In [1]: import numpy as np

In [2]: np.set_printoptions(precision=1, suppress=True, linewidth=100, floatmode="fixed")

In [3]: def rnd(a):
   ...:     return np.round(a, 1) + 0
   ...: 

In [4]: data = np.load("block17.npy")

In [5]: print(data)
[[0.0 0.0 0.0 0.0 0.0 0.0 0.0 0.0 0.0 0.0 0.0 0.0 0.0 2.0 5.0 5.0]
 [0.0 0.0 0.0 0.0 0.0 0.0 0.0 0.0 0.0 0.0 0.0 0.0 0.0 3.0 0.0 5.0]
 [0.0 0.0 0.0 0.0 0.0 0.0 0.0 0.0 0.0 0.0 0.0 0.0 0.0 2.0 4.0 3.0]
 [0.0 0.0 0.0 0.0 0.0 0.0 0.0 0.0 0.0 0.0 0.0 0.0 0.0 4.0 4.0 0.0]
 [0.0 0.0 0.0 0.0 0.0 0.0 0.0 0.0 0.0 0.0 0.0 0.0 0.0 4.0 4.0 1.0]
 [0.0 0.0 0.0 0.0 0.0 0.0 0.0 0.0 0.0 0.0 0.0 0.0 0.0 4.0 2.0 0.0]
 [0.0 0.0 0.0 0.0 0.0 0.0 0.0 0.0 0.0 0.0 0.0 0.0 0.0 3.0 2.0 4.0]
 [0.0 0.0 0.0 0.0 0.0 0.0 0.0 0.0 0.0 0.0 0.0 0.0 0.0 1.0 1.0 0.0]
 [0.0 0.0 0.0 0.0 0.0 0.0 0.0 0.0 0.0 0.0 0.0 0.0 0.0 3.0 3.0 0.0]
 [0.0 0.0 0.0 0.0 0.0 0.0 0.0 0.0 0.0 0.0 0.0 0.0 0.0 4.0 0.0 1.0]
 [0.0 0.0 0.0 0.0 0.0 0.0 0.0 0.0 0.0 0.0 0.0 0.0 0.0 4.0 1.0 2.0]
 [0.0 0.0 0.0 0.0 0.0 0.0 0.0 0.0 0.0 0.0 0.0 0.0 0.0 3.0 5.0 5.0]
 [0.0 0.0 0.0 0.0 0.0 0.0 0.0 0.0 0.0 0.0 0.0 0.0 0.0 4.0 2.0 0.0]
 [2.0 3.0 2.0 4.0 4.0 4.0 3.0 1.0 3.0 4.0 4.0 3.0 4.0 0.0 0.0 0.0]
 [5.0 0.0 4.0 4.0 4.0 2.0 2.0 1.0 3.0 0.0 1.0 5.0 2.0 0.0 0.0 0.0]
 [5.0 5.0 3.0 0.0 1.0 0.0 4.0 0.0 0.0 1.0 2.0 5.0 0.0 0.0 0.0 0.0]]

In [6]: # rows 5 and 12 are equal

In [7]: evals, vecs = np.linalg.eigh(data)

In [8]: x = np.array([3, 0, 2, 0, 2, 2, 4, 4, 1, 5, 2, 2, 2, 4, 4, 3])

In [9]: print(np.abs(data).sum(axis=1).max(), rnd(np.abs(evals).max()))
41.0 17.1

In [10]: print((np.sign(vecs[:, -1].round(6)) == np.sign(vecs[0, -1].round(6))).astype(int))
[1 1 1 1 1 1 1 1 1 1 1 1 1 1 1 1]

In [11]: print(rnd(x @ data @ x / (x @ x)), rnd(evals[0]), rnd(evals[-1]))
11.9 -17.1 17.1

In [12]: x = np.array([0, -6, 6, 8, 3, -5, 7, -3, -4, 1, -7, -9, 5, 9, 8, 6])

In [13]: print((data @ x).argmax())
11

In [14]: print(data @ x)
[ 88.0  57.0  68.0  68.0  74.0  52.0  67.0  17.0  51.0  42.0  56.0  97.0  52.0  -7.0  15.0 -39.0]

In [15]: print(data @ np.eye(16)[10])
[0.0 0.0 0.0 0.0 0.0 0.0 0.0 0.0 0.0 0.0 0.0 0.0 0.0 4.0 1.0 2.0]

In [16]: print((data * x).sum(axis=1))
[ 88.0  57.0  68.0  68.0  74.0  52.0  67.0  17.0  51.0  42.0  56.0  97.0  52.0  -7.0  15.0 -39.0]

In [17]: print(np.linalg.norm(data @ x) <= np.linalg.norm(data, 2) * np.linalg.norm(x) + 1e-9)
True

In [18]: print(data @ (2 * x))
[176.0 114.0 136.0 136.0 148.0 104.0 134.0  34.0 102.0  84.0 112.0 194.0 104.0 -14.0  30.0 -78.0]

In [19]: print(np.einsum("ij,j->i", data, x))
[ 88.0  57.0  68.0  68.0  74.0  52.0  67.0  17.0  51.0  42.0  56.0  97.0  52.0  -7.0  15.0 -39.0]

In [20]: print(np.argsort(-np.linalg.norm(data, axis=0).round(6), kind="stable")[:3])
[13 14 15]

In [21]: print(np.linalg.cond(data) > 100)
True

In [22]: print(np.linalg.matrix_rank(data, rtol=0.1))
6

In [23]: print(np.abs(np.diag(np.linalg.qr(data)[1])) > 1e-9)
[ True  True  True False False False False False False False False False False  True  True  True]

In [24]: print(np.linalg.lstsq(data[:-1].T, data[-1])[2])
5

In [25]: print(rnd(np.trace(np.linalg.pinv(data) @ data)))
6.0

In [26]: print(np.unique(data.round(6), axis=0).shape)
(15, 16)

In [27]: U, s, vt = np.linalg.svd(data)

In [28]: print(np.argmax(s[:-1] / (s[1:] + 1e-6)) + 1)
6

In [29]: print(rnd(s))
[17.1 17.1  6.9  6.9  5.3  5.3  0.0  0.0  0.0  0.0  0.0  0.0  0.0  0.0  0.0  0.0]

In [30]: out = U[:, :6] @ np.diag(s[:6]) @ vt[:6]

In [31]: print(rnd(np.linalg.norm(data - out, 2)), rnd(s[6]))
0.0 0.0

In [32]: print(np.linalg.matrix_rank(data, rtol=0.05))
6

In [33]: print(rnd(np.abs(data - out).max()))
0.0

In [34]: print(np.linalg.matrix_rank(out))
6

In [35]: X = np.loadtxt("w.csv", delimiter=",")

In [36]: print(X)
[[-0.2  1.9 -0.4  0.6 -0.8 -0.5 -1.1 -0.1]
 [-0.5 -1.7  0.3 -0.3  1.2  0.7  1.1  0.0]
 [-0.2 -1.7  0.0 -0.2  0.7  0.0  1.5  0.4]
 [ 0.6  3.6 -0.4  0.9 -1.5 -1.1 -2.9  0.1]
 [ 1.1  3.6 -0.1  0.9 -1.2 -1.7 -2.4 -0.6]
 [ 0.8  3.0 -0.6  0.6 -1.8 -1.5 -2.5  0.1]
 [-0.4 -2.1  0.2 -0.1  0.3  0.6  1.7 -0.1]
 [ 0.2  1.7 -0.2  0.4 -0.8 -0.5 -1.6 -0.2]
 [ 0.2  1.8 -0.1  0.1 -1.0 -1.3 -1.6 -0.2]
 [-0.7 -4.2  0.7  0.3  1.5  1.1  2.6  0.0]
 [-0.2 -3.7  0.3 -0.3  1.3  1.7  3.0  0.1]
 [ 0.2  0.3  0.3  0.3  0.4 -0.6  0.0 -0.1]
 [-0.2 -3.5  0.5 -1.1  1.4  1.6  2.6  0.1]
 [ 0.5  3.6 -0.4  0.4 -1.2 -1.1 -2.9 -0.3]
 [ 0.2 -0.3 -0.1  0.1  0.0 -0.2 -0.1  0.4]
 [ 0.7  2.4  0.1  0.2 -0.4 -1.0 -1.1  0.2]
 [ 0.3  1.8  0.0  0.7 -0.7 -1.0 -1.5 -0.2]
 [ 0.2  2.1 -0.3  0.9 -0.6 -0.9 -1.3  0.0]
 [-0.2 -1.9  0.0 -0.1  0.1 -0.1  1.3  0.2]
 [ 0.1  0.4 -0.1 -0.2  0.0 -0.7  0.3 -0.4]
 [ 0.3  0.1 -0.3  0.5 -0.2  0.2  0.4  0.1]
 [ 0.6  3.8 -0.4  0.5 -1.6 -1.1 -2.9 -0.4]
 [-0.3 -1.7  0.3  0.0  0.7  1.0  1.5 -0.3]
 [-0.1 -1.8  0.3 -0.8  1.1  0.5  1.3  0.0]
 [-0.2  0.2 -0.3  0.0 -0.1  0.0  0.1 -0.1]
 [ 0.2  0.4  0.1  0.0  0.6  0.0  0.2  0.5]
 [ 0.0  0.0 -0.3  0.3  0.6  0.2 -0.4 -0.5]
 [-0.3 -2.5  0.4 -0.2  0.6  1.0  1.3  0.1]
 [ 0.5  1.7  0.1  0.1 -0.6 -0.6 -1.1 -0.6]
 [ 0.2  3.5 -0.3  0.9 -0.7 -1.4 -2.7 -0.1]
 [ 0.5  2.6 -0.4  0.3 -0.8 -0.5 -1.3  0.1]
 [ 0.2  4.7 -0.4  0.3 -1.4 -1.4 -2.9 -0.3]
 [-0.1 -4.2  0.5 -0.7  1.4  1.7  2.7  0.0]
 [ 0.0 -0.4  0.0  0.2 -0.4 -0.5 -0.5  0.6]
 [ 0.8  4.2 -0.9  1.0 -1.2 -0.8 -3.1 -0.2]
 [-0.8 -0.5 -0.1 -0.5 -0.2  0.4  0.0 -0.5]
 [-0.2 -0.1  0.4 -0.5 -0.2 -0.2  0.0  0.2]
 [ 0.1 -0.1  0.1  0.0  0.1  0.4 -0.1  0.1]
 [-0.7 -2.2  0.3 -0.7  0.9  0.6  1.6  0.4]
 [-0.7 -4.0  0.2 -1.1  1.6  1.5  3.0  0.5]
 [-0.8 -4.3  0.6 -0.5  0.9  1.2  3.3  0.1]
 [ 0.6  1.8 -0.1 -0.6 -0.3 -0.8 -1.8 -0.4]
 [-0.1 -1.9  0.1 -1.1  0.8 -0.1  1.0  0.3]]

In [37]: x = np.array([1, 7, 3, 2, 3, 1, 7, 8])

In [38]: target = X @ x

In [39]: print(rnd(np.linalg.lstsq(X, target)[0]))
[1.0 7.0 3.0 2.0 3.0 1.0 7.0 8.0]

In [40]: print(rnd(target))
[ 1.7 -0.1  3.3  1.3  0.9 -2.4 -2.1 -3.4 -4.4 -3.6  1.6  3.6 -0.6 -2.1  0.3  9.9 -0.9  4.0 -2.8
  0.4  4.3 -2.4 -0.1 -0.5 -0.1 10.5 -5.1 -4.3 -2.0  2.4  6.9  4.2 -4.6 -2.8  1.8 -9.8  0.1  0.5
  1.1  1.0 -2.3 -5.8 -3.6]

In [41]: rng = np.random.default_rng(81)

In [42]: target = target + 0.3 * rng.normal(size=43)

In [43]: print(rnd(target))
[  1.9   0.1   3.1   1.5   1.3  -2.4  -1.7  -3.1  -4.5  -3.4   1.8   4.0  -0.5  -2.6   0.4  10.1
  -0.8   4.2  -3.1   0.8   4.4  -2.7  -0.3  -0.5   0.1  10.3  -4.5  -4.4  -2.1   2.1   6.9   4.6
  -4.8  -2.9   1.9 -10.2   0.3   0.7   1.4   1.3  -2.1  -5.7  -3.8]

In [44]: coef, *_ = np.linalg.lstsq(X, target)

In [45]: print(rnd(coef))
[1.0 7.1 3.0 2.1 3.2 0.9 7.2 7.9]

In [46]: print(coef.round())
[1.0 7.0 3.0 2.0 3.0 1.0 7.0 8.0]

In [47]: print(rnd(X.T @ (target - X @ coef)))
[0.0 0.0 0.0 0.0 0.0 0.0 0.0 0.0]
